>>> import numpy as np
>>> np.set_printoptions(suppress=True, linewidth=100)
>>> def rd(a):
...     return np.round(a, 2) + 0
... 
>>> feats = np.array([[5, 6, 7, 8, 9], [10, 11, 12, 13, 14]])
>>> def softmax(z):
...     e = np.exp(z - z.max(axis=-1, keepdims=True))
...     return e / e.sum(axis=-1, keepdims=True)
... 
>>> rd(softmax(feats[1] + 3))
array([0.01, 0.03, 0.09, 0.23, 0.64])
>>> att = feats @ feats.T / np.sqrt(5)
>>> softmax(att).round(6).argmax(axis=1)
array([1, 1])
>>> softmax(att)[1] @ feats
array([10., 11., 12., 13., 14.])
>>> B = np.array([[3, 2, -2, -3, -2],
...     [0, 1, 3, 3, 1],
...     [-3, 1, 3, -2, 2],
...     [-2, 2, -1, 0, -2],
...     [-1, -1, 1, 2, -2]])
>>> F = np.triu(B)
>>> F
array([[ 3,  2, -2, -3, -2],
       [ 0,  1,  3,  3,  1],
       [ 0,  0,  3, -2,  2],
       [ 0,  0,  0,  0, -2],
       [ 0,  0,  0,  0, -2]])
>>> rd(softmax(F[3]))
array([0.24, 0.24, 0.24, 0.24, 0.03])
>>> rd(softmax(F).sum(axis=1))
array([1., 1., 1., 1., 1.])
>>> att = F @ F.T / np.sqrt(5)
>>> rd(softmax(att)[3] @ F)
array([ 0.97,  0.67, -0.55, -0.92, -1.9 ])
>>> rd(softmax(att))
array([[1.  , 0.  , 0.  , 0.  , 0.  ],
       [0.  , 1.  , 0.  , 0.  , 0.  ],
       [0.  , 0.  , 1.  , 0.  , 0.  ],
       [0.32, 0.02, 0.01, 0.32, 0.32],
       [0.32, 0.02, 0.01, 0.32, 0.32]])
>>> rd(softmax(att + np.triu(np.full(att.shape, -np.inf), 1)))
array([[1.  , 0.  , 0.  , 0.  , 0.  ],
       [0.  , 1.  , 0.  , 0.  , 0.  ],
       [0.  , 0.  , 1.  , 0.  , 0.  ],
       [0.48, 0.03, 0.01, 0.48, 0.  ],
       [0.32, 0.02, 0.01, 0.32, 0.32]])
>>> m1 = np.load("dump.npy")
>>> m1
array([[-1, -3],
       [ 0, -7]])
>>> r0 = np.array([3, -9])
>>> B = m1 + np.outer(r0, np.eye(2)[0])
>>> B
array([[ 2., -3.],
       [-9., -7.]])
>>> arr = np.array([[3.96, 7.0, 6.97, 8.99],
...     [3.95, 7.0, 7.08, 9.01],
...     [3.98, 6.98, 7.08, 9.11],
...     [3.96, 7.02, 6.95, 9.04],
...     [3.98, 7.08, 7.03, 8.98],
...     [0.96, 1.99, 8.87, 6.99],
...     [1.01, 1.98, 9.02, 7.03],
...     [1.02, 2.11, 8.98, 6.95],
...     [1.01, 1.95, 9.06, 7.04],
...     [1.09, 2.06, 8.98, 6.96]])
>>> W2 = arr[[2, 6]].astype(float)
>>> for _ in range(5):
...     lab = np.linalg.norm(arr[:, None] - W2, axis=-1).argmin(axis=1)
...     W2 = np.array([arr[lab == j].mean(axis=0) for j in range(2)])
... 
>>> lab
array([0, 0, 0, 0, 0, 1, 1, 1, 1, 1])
>>> rd(W2)
array([[3.97, 7.02, 7.02, 9.03],
       [1.02, 2.02, 8.98, 6.99]])
>>> rd(W2[1] - W2[0])
array([-2.95, -5.  ,  1.96, -2.03])
